>>> import numpy as np
>>> import numpy.linalg as la
>>> np.set_printoptions(precision=2, suppress=True, linewidth=120)
>>> data = np.loadtxt("dump.csv", delimiter=",")
>>> data
array([[0., 0., 0., 0., 0., 0., 0., 0., 0., 2., 0.],
       [0., 0., 0., 0., 0., 0., 1., 0., 0., 0., 0.],
       [1., 0., 0., 1., 0., 0., 0., 2., 0., 0., 0.],
       [0., 2., 0., 0., 0., 0., 0., 0., 0., 0., 2.],
       [0., 0., 0., 2., 2., 0., 0., 2., 0., 1., 0.],
       [0., 0., 0., 1., 0., 2., 0., 0., 0., 0., 0.],
       [0., 0., 0., 0., 0., 0., 0., 0., 0., 0., 0.]])
>>> Uu, sig, Vh = la.svd(data)
>>> np.argmax(sig[:-1] / (sig[1:] + 1e-6)) + 1
np.int64(6)
>>> sig
array([4.13, 2.83, 2.17, 2.05, 1.41, 1.  , 0.  ])
>>> A2 = Uu[:, :6] @ np.diag(sig[:6]) @ Vh[:6]
>>> la.matrix_rank(A2)
np.int64(6)
>>> round(float(la.norm(data - A2, 2)), 2), sig[6]
(0.0, np.float64(0.0))
>>> A2.round(2) + 0
array([[0., 0., 0., 0., 0., 0., 0., 0., 0., 2., 0.],
       [0., 0., 0., 0., 0., 0., 1., 0., 0., 0., 0.],
       [1., 0., 0., 1., 0., 0., 0., 2., 0., 0., 0.],
       [0., 2., 0., 0., 0., 0., 0., 0., 0., 0., 2.],
       [0., 0., 0., 2., 2., 0., 0., 2., 0., 1., 0.],
       [0., 0., 0., 1., 0., 2., 0., 0., 0., 0., 0.],
       [0., 0., 0., 0., 0., 0., 0., 0., 0., 0., 0.]])
>>> round(float(la.norm(data - A2) / la.norm(data)), 2)
0.0
>>> np.unique(data.round(6), axis=0).shape
(7, 11)
>>> np.allclose(data[:-1].T @ la.lstsq(data[:-1].T, data[-1])[0], data[-1])
True
>>> np.round(data @ la.pinv(data) @ data, 2) + 0
array([[0., 0., 0., 0., 0., 0., 0., 0., 0., 2., 0.],
       [0., 0., 0., 0., 0., 0., 1., 0., 0., 0., 0.],
       [1., 0., 0., 1., 0., 0., 0., 2., 0., 0., 0.],
       [0., 2., 0., 0., 0., 0., 0., 0., 0., 0., 2.],
       [0., 0., 0., 2., 2., 0., 0., 2., 0., 1., 0.],
       [0., 0., 0., 1., 0., 2., 0., 0., 0., 0., 0.],
       [0., 0., 0., 0., 0., 0., 0., 0., 0., 0., 0.]])
>>> Uu, sig, Vh = la.svd(data, full_matrices=False)
>>> np.round(Uu.T @ Uu, 2) + 0
array([[1., 0., 0., 0., 0., 0., 0.],
       [0., 1., 0., 0., 0., 0., 0.],
       [0., 0., 1., 0., 0., 0., 0.],
       [0., 0., 0., 1., 0., 0., 0.],
       [0., 0., 0., 0., 1., 0., 0.],
       [0., 0., 0., 0., 0., 1., 0.],
       [0., 0., 0., 0., 0., 0., 1.]])
>>> np.allclose(Uu * sig @ Vh, data)
True
>>> np.abs(Uu[:, 0]).round(6).argmax()
np.int64(4)
>>> np.round(np.abs(Vh[0]), 2) + 0
array([0.12, 0.  , 0.  , 0.57, 0.41, 0.09, 0.  , 0.64, 0.  , 0.27, 0.  ])
>>> sig
array([4.13, 2.83, 2.17, 2.05, 1.41, 1.  , 0.  ])
>>> (sig > 1e-8).sum()
np.int64(6)
>>> E = np.arange(20).reshape(5, 4) + 5
>>> E
array([[ 5,  6,  7,  8],
       [ 9, 10, 11, 12],
       [13, 14, 15, 16],
       [17, 18, 19, 20],
       [21, 22, 23, 24]])
>>> x0 = np.array([1, 5, 8, 3])
>>> h = np.maximum(E @ x0, 0)
>>> np.flatnonzero(h > 1e-9)
array([0, 1, 2, 3, 4])
>>> np.tanh(E @ x0)
array([1., 1., 1., 1., 1.])
>>> h
array([115, 183, 251, 319, 387])
>>> np.maximum(E @ x0, 0) - np.maximum(-E @ x0, 0)
array([115, 183, 251, 319, 387])
>>> np.round(la.norm(E, 2) / la.norm(E), 2)
np.float64(1.0)
>>> [round(float(x), 2) for x in la.svd(E, compute_uv=False)[:3]]
[69.76, 1.81, 0.0]
>>> rank = la.matrix_rank(E)
>>> rank
np.int64(2)
>>> N = la.svd(E)[2][rank:].T
>>> la.matrix_rank(E.T @ E), la.matrix_rank(E @ E.T)
(np.int64(2), np.int64(2))
>>> N.shape
(4, 2)
>>> [int(la.matrix_rank(E[:i])) for i in range(1, len(E) + 1)]
[1, 2, 2, 2, 2]
>>> A2 = E[0, 0] * E[1:] - np.outer(E[1:, 0], E[0])
>>> A2
array([[  0,  -4,  -8, -12],
       [  0,  -8, -16, -24],
       [  0, -12, -24, -36],
       [  0, -16, -32, -48]])
>>> E[:, 0] / E[0, 0]
array([1. , 1.8, 2.6, 3.4, 4.2])
>>> np.flatnonzero(~A2.round(6).any(axis=1))
array([], dtype=int64)
>>> J = np.load("out6.npy")
>>> J
array([[-1.69,  5.39,  1.72,  4.77, -0.78, 14.19, 10.55, 16.62, -0.4 ,  5.76,  4.69],
       [ 1.  ,  6.12, -0.79,  7.26, -0.4 , 15.11, 10.27, 15.3 , -0.35,  4.19,  4.41],
       [-0.58,  4.78,  1.36,  5.64,  1.2 , 14.62,  7.61, 17.27, -0.77,  5.  ,  6.79],
       [ 0.7 ,  6.18, -0.38,  4.83, -0.56, 13.69, 10.02, 16.62,  0.38,  6.96,  3.42],
       [-1.1 ,  4.65, -0.48,  4.25,  1.26, 13.98,  9.69, 13.66, -1.38,  5.83,  6.53],
       [ 0.31,  4.33, -0.14,  4.46, -1.2 , 13.09,  8.44, 16.45,  0.52,  5.18,  5.99],
       [-1.49,  2.45, -0.56,  5.82,  0.1 , 14.5 , 10.67, 15.56,  0.67,  7.17,  5.5 ],
       [ 0.58,  6.52, -1.67,  6.07, -2.84, 14.6 , 10.85, 14.54,  0.06,  4.88,  5.19],
       [ 0.02,  6.95, -0.57,  4.8 , -0.47, 14.64,  7.6 , 14.97,  1.07,  4.53,  4.3 ],
       [ 0.29,  4.57,  0.28,  4.95, -0.03, 16.44, 10.62, 16.38,  0.69,  6.44,  7.74],
       [ 0.36,  3.97,  0.93,  5.02, -0.02, 15.48,  8.66, 16.88, -0.69,  5.39,  4.58]])
>>> x0 = np.array([3, -2, 2, -1, 0, -3, 1, 1, -2, -3, -3])
>>> h = np.maximum(J @ x0, 0)
>>> h
array([0., 0., 0., 0., 0., 0., 0., 0., 0., 0., 0.])
>>> np.maximum(J @ (3 * x0), 0)
array([0., 0., 0., 0., 0., 0., 0., 0., 0., 0., 0.])
>>> np.maximum(J @ x0, 0) - np.maximum(-J @ x0, 0)
array([-63.13, -62.94, -67.03, -62.18, -70.72, -61.4 , -72.93, -69.45, -69.76, -78.9 , -59.45])
>>> np.flatnonzero(h > 1e-9)
array([], dtype=int64)
>>> x0 = np.array([4, -5, -1, -3, 3, 0, 3, -5, 1, -4, -5])
>>> target = J @ x0
>>> target
array([-150.42, -133.64, -159.14, -141.49, -132.72, -144.33, -136.11, -140.9 , -140.51, -150.72, -138.03])
>>> np.round(la.solve(J, target), 2) + 0
array([ 4., -5., -1., -3.,  3.,  0.,  3., -5.,  1., -4., -5.])
>>> np.round(la.solve(J.T, J[3]), 2) + 0
array([0., 0., 0., 1., 0., 0., 0., 0., 0., 0., 0.])
>>> la.solve(J, target + J[:, 5])
array([ 4., -5., -1., -3.,  3.,  1.,  3., -5.,  1., -4., -5.])
>>> u, g = E[4], E[0]
>>> u @ g
np.int64(590)
>>> u @ u
np.int64(2030)
>>> pr = (u @ g) / (u @ u) * u
>>> la.matrix_rank(np.outer(u, g))
np.int64(1)
>>> np.outer(u, g)
array([[105, 126, 147, 168],
       [110, 132, 154, 176],
       [115, 138, 161, 184],
       [120, 144, 168, 192]])
>>> round(float((g - pr) @ u), 2)
0.0
>>> pr
array([6.1 , 6.39, 6.68, 6.98])
>>> g - pr
array([-1.1 , -0.39,  0.32,  1.02])
>>> round(la.norm(u + g) ** 2 + la.norm(u - g) ** 2, 2)
np.float64(4408.0)
>>> mat = np.load("layer17.npy")
>>> mat
array([[-1, -4, -4, -4, -1, -3],
       [ 4,  1,  1,  1,  4,  2],
       [ 0, -3, -3, -3,  0, -2],
       [ 0, -3, -3, -3,  0, -2]])
>>> Uu, sig, Vh = la.svd(mat)
>>> sig.round(2) + 0
array([11.43,  5.42,  0.  ,  0.  ])
>>> A2 = Uu[:, :2] @ np.diag(sig[:2]) @ Vh[:2]
>>> la.matrix_rank(mat, rtol=0.05)
np.int64(2)
>>> A2.round(2) + 0
array([[-1., -4., -4., -4., -1., -3.],
       [ 4.,  1.,  1.,  1.,  4.,  2.],
       [ 0., -3., -3., -3.,  0., -2.],
       [ 0., -3., -3., -3.,  0., -2.]])
>>> la.matrix_rank(A2)
np.int64(2)
>>> np.round(np.abs(mat - A2).max(), 2)
np.float64(0.0)
>>> A2 = np.array([[-1, -2, 1, -1, 1, 2],
...     [2, 1, 1, -1, -2, -2],
...     [-1, -2, 1, 1, 1, -1],
...     [1, -1, 2, -1, -2, 1],
...     [-1, -2, 1, -1, 2, 2],
...     [0, 2, 0, 0, 0, 0]])
>>> A2[-1] = A2[0]
>>> m1 = A2 + 0.1 * np.eye(6)
>>> m1
array([[-0.9, -2. ,  1. , -1. ,  1. ,  2. ],
       [ 2. ,  1.1,  1. , -1. , -2. , -2. ],
       [-1. , -2. ,  1.1,  1. ,  1. , -1. ],
       [ 1. , -1. ,  2. , -0.9, -2. ,  1. ],
       [-1. , -2. ,  1. , -1. ,  2.1,  2. ],
       [-1. , -2. ,  1. , -1. ,  1. ,  2.1]])
>>> np.allclose(E[:-1].T @ la.lstsq(E[:-1].T, E[-1])[0], E[-1])
True
>>> la.lstsq(E[:-1].T, E[-1])[2]
np.int32(2)
>>> np.abs(np.diag(la.qr(E)[1])) > 1e-9
array([ True,  True, False, False])
>>> np.unique(E.round(6), axis=0).shape
(5, 4)
>>> q, _ = la.qr(np.array([[-1.5, 0.1],
...     [0.9, 0.8],
...     [-0.2, 0.2],
...     [-0.4, -0.9],
...     [0.1, -0.4],
...     [2.0, -0.4],
...     [0.3, 1.0],
...     [-1.9, 0.5],
...     [-1.6, 0.9]]))
>>> feats = q @ q.T
>>> feats.round(2) + 0
array([[ 0.17, -0.13,  0.02,  0.08,  0.  , -0.22, -0.07,  0.2 ,  0.15],
       [-0.13,  0.3 ,  0.03, -0.28, -0.09,  0.11,  0.29, -0.07,  0.07],
       [ 0.02,  0.03,  0.01, -0.04, -0.02, -0.03,  0.05,  0.04,  0.05],
       [ 0.08, -0.28, -0.04,  0.27,  0.1 , -0.03, -0.29,  0.  , -0.13],
       [ 0.  , -0.09, -0.02,  0.1 ,  0.04,  0.03, -0.11, -0.04, -0.08],
       [-0.22,  0.11, -0.03, -0.03,  0.03,  0.3 ,  0.02, -0.29, -0.25],
       [-0.07,  0.29,  0.05, -0.29, -0.11,  0.02,  0.31,  0.02,  0.16],
       [ 0.2 , -0.07,  0.04,  0.  , -0.04, -0.29,  0.02,  0.28,  0.26],
       [ 0.15,  0.07,  0.05, -0.13, -0.08, -0.25,  0.16,  0.26,  0.31]])
>>> rank = la.matrix_rank(feats)
>>> rank
np.int64(2)
>>> N = la.svd(feats)[2][rank:].T
>>> np.round(N @ N.T, 2) + 0
array([[ 0.83,  0.13, -0.02, -0.08,  0.  ,  0.22,  0.07, -0.2 , -0.15],
       [ 0.13,  0.7 , -0.03,  0.28,  0.09, -0.11, -0.29,  0.07, -0.07],
       [-0.02, -0.03,  0.99,  0.04,  0.02,  0.03, -0.05, -0.04, -0.05],
       [-0.08,  0.28,  0.04,  0.73, -0.1 ,  0.03,  0.29,  0.  ,  0.13],
       [ 0.  ,  0.09,  0.02, -0.1 ,  0.96, -0.03,  0.11,  0.04,  0.08],
       [ 0.22, -0.11,  0.03,  0.03, -0.03,  0.7 , -0.02,  0.29,  0.25],
       [ 0.07, -0.29, -0.05,  0.29,  0.11, -0.02,  0.69, -0.02, -0.16],
       [-0.2 ,  0.07, -0.04,  0.  ,  0.04,  0.29, -0.02,  0.72, -0.26],
       [-0.15, -0.07, -0.05,  0.13,  0.08,  0.25, -0.16, -0.26,  0.69]])
>>> [int(la.matrix_rank(feats[:, :j + 1])) for j in range(9)]
[1, 2, 2, 2, 2, 2, 2, 2, 2]
>>> np.allclose(feats @ N, 0)
True
>>> A = np.load("test8.npy")
>>> A
array([[ 0, -1,  2,  1,  1,  1,  0],
       [-1,  0, -1,  2,  1,  1,  1],
       [ 2, -1,  0, -1,  2,  1,  1],
       [ 1,  2, -1,  0, -1,  2,  1],
       [ 1,  1,  2, -1,  0, -1,  2],
       [ 1,  1,  1,  2, -1,  0, -1],
       [ 0,  1,  1,  1,  2, -1,  0]])
>>> np.round(np.abs(la.eigvals(A)).max(), 2)
np.float64(4.25)
>>> np.trace(A)
np.int64(0)
>>> np.allclose(A, A.T)
True
>>> vals, V = la.eigh(A)
>>> np.round(V @ np.diag(vals) @ V.T, 2) + 0
array([[ 0., -1.,  2.,  1.,  1.,  1.,  0.],
       [-1.,  0., -1.,  2.,  1.,  1.,  1.],
       [ 2., -1.,  0., -1.,  2.,  1.,  1.],
       [ 1.,  2., -1.,  0., -1.,  2.,  1.],
       [ 1.,  1.,  2., -1.,  0., -1.,  2.],
       [ 1.,  1.,  1.,  2., -1.,  0., -1.],
       [ 0.,  1.,  1.,  1.,  2., -1.,  0.]])
>>> np.round(V.T @ V, 2) + 0
array([[1., 0., 0., 0., 0., 0., 0.],
       [0., 1., 0., 0., 0., 0., 0.],
       [0., 0., 1., 0., 0., 0., 0.],
       [0., 0., 0., 1., 0., 0., 0.],
       [0., 0., 0., 0., 1., 0., 0.],
       [0., 0., 0., 0., 0., 1., 0.],
       [0., 0., 0., 0., 0., 0., 1.]])
>>> np.abs(V[:, -1]).round(6).argmax()
np.int64(2)
>>> la.svd(A, compute_uv=False)
array([4.25, 3.9 , 3.64, 3.59, 2.5 , 1.86, 0.94])
>>> vals
array([-3.9 , -3.64, -1.86, -0.94,  2.5 ,  3.59,  4.25])
>>> rng = np.random.default_rng(567758)
>>> z = rng.permutation(7)
>>> z
array([5, 6, 0, 2, 3, 1, 4])
>>> A2 = A[z][:, z]
>>> round(float(la.det(A2)), 2), round(float(la.det(A[z])), 2)
(952.0, 952.0)
>>> np.diag(A2)
array([0, 0, 0, 0, 0, 0, 0])
>>> np.allclose(A2, A)
False
>>> vals, V = la.eigh(A)
>>> x0 = np.array([-5, -2, -4, -1, -4, -9, -8])
>>> la.eigvalsh(A[1:, 1:])
array([-3.67, -3.32, -1.3 ,  1.  ,  3.32,  3.98])
>>> x0 = np.array([0, 2, 0, -5, 3, 3, 2])
>>> target = A @ x0
>>> target
array([ -1,  -2,  14,   9,   8, -13,   0])
>>> np.round(la.solve(A, 2 * target), 2) + 0
array([  0.,   4.,   0., -10.,   6.,   6.,   4.])
>>> F = np.load("case7.npy")
>>> F
array([[19, 16, 13, 21, 17, 13,  8, 17, 13,  7, 20],
       [10,  3,  7, 16, 10, 12,  4, 17, 16, 15,  3],
       [11, 11,  5,  9, 17, 12,  3, 10,  6,  9,  8],
       [ 0,  0,  0,  0,  0,  0,  0,  0,  0,  0,  0],
       [14,  9, 11, 15, 12, 12,  8, 16,  9, 13,  5],
       [22, 22, 26, 31, 24, 31, 19, 34, 27, 25, 26],
       [ 3,  6,  7,  3,  4,  5,  6,  3,  9,  8,  6],
       [ 8,  5,  4,  9, 10, 15,  5, 17, 18, 16,  9],
       [ 1,  7,  2,  8,  2,  7,  3,  9,  0,  3,  8],
       [ 7,  6, 13,  8, 10, 12,  8,  9, 18,  9, 13],
       [12,  5, 10, 14, 16, 22,  7, 23, 27, 17, 16]])
>>> # rows and columns are dependent
>>> Uu, sig, Vh = la.svd(F)
>>> sig.round(2) + 0
array([140.37,  23.68,  15.97,  12.01,  10.9 ,   9.31,   4.7 ,   3.21,   0.  ,   0.  ,   0.  ])
>>> A2 = Uu[:, :8] @ np.diag(sig[:8]) @ Vh[:8]
>>> A2.round(2) + 0
array([[19., 16., 13., 21., 17., 13.,  8., 17., 13.,  7., 20.],
       [10.,  3.,  7., 16., 10., 12.,  4., 17., 16., 15.,  3.],
       [11., 11.,  5.,  9., 17., 12.,  3., 10.,  6.,  9.,  8.],
       [ 0.,  0.,  0.,  0.,  0.,  0.,  0.,  0.,  0.,  0.,  0.],
       [14.,  9., 11., 15., 12., 12.,  8., 16.,  9., 13.,  5.],
       [22., 22., 26., 31., 24., 31., 19., 34., 27., 25., 26.],
       [ 3.,  6.,  7.,  3.,  4.,  5.,  6.,  3.,  9.,  8.,  6.],
       [ 8.,  5.,  4.,  9., 10., 15.,  5., 17., 18., 16.,  9.],
       [ 1.,  7.,  2.,  8.,  2.,  7.,  3.,  9.,  0.,  3.,  8.],
       [ 7.,  6., 13.,  8., 10., 12.,  8.,  9., 18.,  9., 13.],
       [12.,  5., 10., 14., 16., 22.,  7., 23., 27., 17., 16.]])
>>> round(np.abs(F - A2).max(), 2)
np.float64(0.0)
>>> la.matrix_rank(F, rtol=0.05)
np.int64(6)
>>> rank = la.matrix_rank(F)
>>> rank
np.int64(8)
>>> N = la.svd(F)[2][rank:].T
>>> np.round(N @ N.T, 2) + 0
array([[ 0.14, -0.02,  0.  ,  0.05, -0.16,  0.21, -0.11, -0.18, -0.03,  0.05,  0.02],
       [-0.02,  0.34,  0.05, -0.1 , -0.1 ,  0.07, -0.13,  0.13,  0.2 , -0.24, -0.25],
       [ 0.  ,  0.05,  0.23, -0.12, -0.05, -0.1 , -0.34,  0.13, -0.04,  0.1 ,  0.06],
       [ 0.05, -0.1 , -0.12,  0.1 , -0.01,  0.1 ,  0.16, -0.15, -0.03,  0.02,  0.03],
       [-0.16, -0.1 , -0.05, -0.01,  0.23, -0.26,  0.22,  0.15, -0.02,  0.  ,  0.05],
       [ 0.21,  0.07, -0.1 ,  0.1 , -0.26,  0.42, -0.04, -0.3 ,  0.05, -0.06, -0.09],
       [-0.11, -0.13, -0.34,  0.16,  0.22, -0.04,  0.59, -0.08,  0.05, -0.14, -0.05],
       [-0.18,  0.13,  0.13, -0.15,  0.15, -0.3 , -0.08,  0.32,  0.07, -0.07, -0.06],
       [-0.03,  0.2 , -0.04, -0.03, -0.02,  0.05,  0.05,  0.07,  0.15, -0.2 , -0.18],
       [ 0.05, -0.24,  0.1 ,  0.02,  0.  , -0.06, -0.14, -0.07, -0.2 ,  0.27,  0.24],
       [ 0.02, -0.25,  0.06,  0.03,  0.05, -0.09, -0.05, -0.06, -0.18,  0.24,  0.23]])
>>> np.allclose(F @ N, 0)
True
>>> la.matrix_rank(F.T @ F), la.matrix_rank(F @ F.T)
(np.int64(8), np.int64(8))
>>> [int(la.matrix_rank(F[:, :j + 1])) for j in range(11)]
[1, 2, 3, 4, 5, 6, 7, 8, 8, 8, 8]
>>> [int(la.matrix_rank(np.delete(F, i, axis=0))) for i in range(11)]
[7, 7, 7, 8, 8, 8, 8, 8, 8, 8, 8]
>>> N.shape
(11, 3)
